$ ipython --no-banner

In [1]: import numpy as np

In [2]: import numpy.linalg as la

In [3]: np.set_printoptions(precision=3, suppress=True, linewidth=160, sign=" ")

In [4]: A = np.load("test13.npy")

In [5]: A
Out[5]: 
array([[ -0.96 ,   1.031,  -5.397,   1.982,  -0.767,   4.421,  -5.984,   8.364,   2.576],
       [ -1.658,  -1.047,  -5.178,   2.558,   1.894,  -2.877,   0.928,   4.678,  -2.251],
       [ -1.904,  -3.334,  -3.392,   6.172,   3.436,  -5.324,   1.023,   2.837,  -4.199],
       [  2.539,  -0.356,   9.679,   3.794,  -2.365,   2.53 ,  -4.31 ,  -7.321,   1.676],
       [ -0.724,   0.051,  -2.868,  -2.114,   0.64 ,  -0.946,   1.372,   1.561,  -0.796],
       [  0.01 ,   2.049,  -3.66 ,  -9.576,   1.698,  -4.179,   9.524,  -2.299,  -2.692],
       [  2.265,   2.294,   5.099,  -4.153,  -3.638,   4.923,  -1.669,  -4.198,   3.29 ],
       [  2.473,   1.762,   8.473,  -3.327,  -3.331,   3.211,  -0.734,  -8.615,   2.714],
       [  0.28 ,   3.351,  -4.965, -11.403,  -0.923,   0.531,   5.47 ,   1.69 ,   1.058],
       [  2.337,   4.455,  -0.549,  -7.41 ,  -3.743,   7.714,  -2.375,   1.087,   5.363],
       [ -2.167,  -3.068,  -4.365,   7.107,   3.168,  -2.537,  -1.523,   5.665,  -2.753],
       [  2.369,   4.036,  -0.99 , -10.964,  -2.724,   3.11 ,   3.534,  -2.635,   2.284],
       [ -2.032,  -2.95 ,   0.391,   5.545,   2.961,  -4.697,   1.233,  -0.46 ,  -4.207],
       [ -0.383,  -1.216,  -2.086,   3.142,   0.721,   1.158,  -2.851,   4.621,   0.703],
       [ -0.606,   0.709,  -5.456,  -3.97 ,   1.234,  -1.292,   3.279,   3.726,  -1.093]])

In [6]: np.abs(la.svd(A)[2][-1])
Out[6]: array([ 0.289,  0.39 ,  0.338,  0.258,  0.295,  0.429,  0.423,  0.302,  0.206])

In [7]: la.matrix_rank(A, rtol=0.1)
Out[7]: np.int64(3)

In [8]: np.argsort(-la.norm(A, axis=0).round(6), kind="stable")[:3]
Out[8]: array([ 3,  2,  7])

In [9]: Y = A / la.norm(A, axis=1, keepdims=True)

In [10]: cov = Y @ Y.T

In [11]: (cov - 2 * np.eye(15)).round(6).argmax(axis=1)
Out[11]: array([ 13,  10,  10,   7,  14,   8,   7,   6,  11,  11,   2,   8,   2,   0,   4])

In [12]: np.argwhere(np.triu(np.abs(cov) > 0.95, 1))
Out[12]: 
array([[  1,   6],
       [  1,   7],
       [  2,   6],
       [  3,   4],
       [  3,  14],
       [  4,  14],
       [  9,  12]])

In [13]: la.norm(Y, axis=1)
Out[13]: array([ 1.,  1.,  1.,  1.,  1.,  1.,  1.,  1.,  1.,  1.,  1.,  1.,  1.,  1.,  1.])

In [14]: f = np.array([2, 1, -2, 1]) + 0.5

In [15]: K = np.outer(f, f) / (f @ f)

In [16]: K
Out[16]: 
array([[ 0.481,  0.288, -0.288,  0.288],
       [ 0.288,  0.173, -0.173,  0.173],
       [-0.288, -0.173,  0.173, -0.173],
       [ 0.288,  0.173, -0.173,  0.173]])

In [17]: # symmetric, so the eigenvalues are real

In [18]: left, s, Vt = la.svd(K)

In [19]: s.round(3) + 0
Out[19]: array([ 1.,  0.,  0.,  0.])

In [20]: np.argmax(s[:-1] / (s[1:] + 1e-6)) + 1
Out[20]: np.int64(1)

In [21]: Y = left[:, :1] @ np.diag(s[:1]) @ Vt[:1]

In [22]: la.matrix_rank(K, rtol=0.05)
Out[22]: np.int64(1)

In [23]: Y
Out[23]: 
array([[ 0.481,  0.288, -0.288,  0.288],
       [ 0.288,  0.173, -0.173,  0.173],
       [-0.288, -0.173,  0.173, -0.173],
       [ 0.288,  0.173, -0.173,  0.173]])

In [24]: round(float(la.norm(K - Y) / la.norm(K)), 3)
Out[24]: 0.0

In [25]: np.round(la.norm(K - Y, 2), 3), np.round(s[1], 3)
Out[25]: (np.float64(0.0), np.float64(0.0))
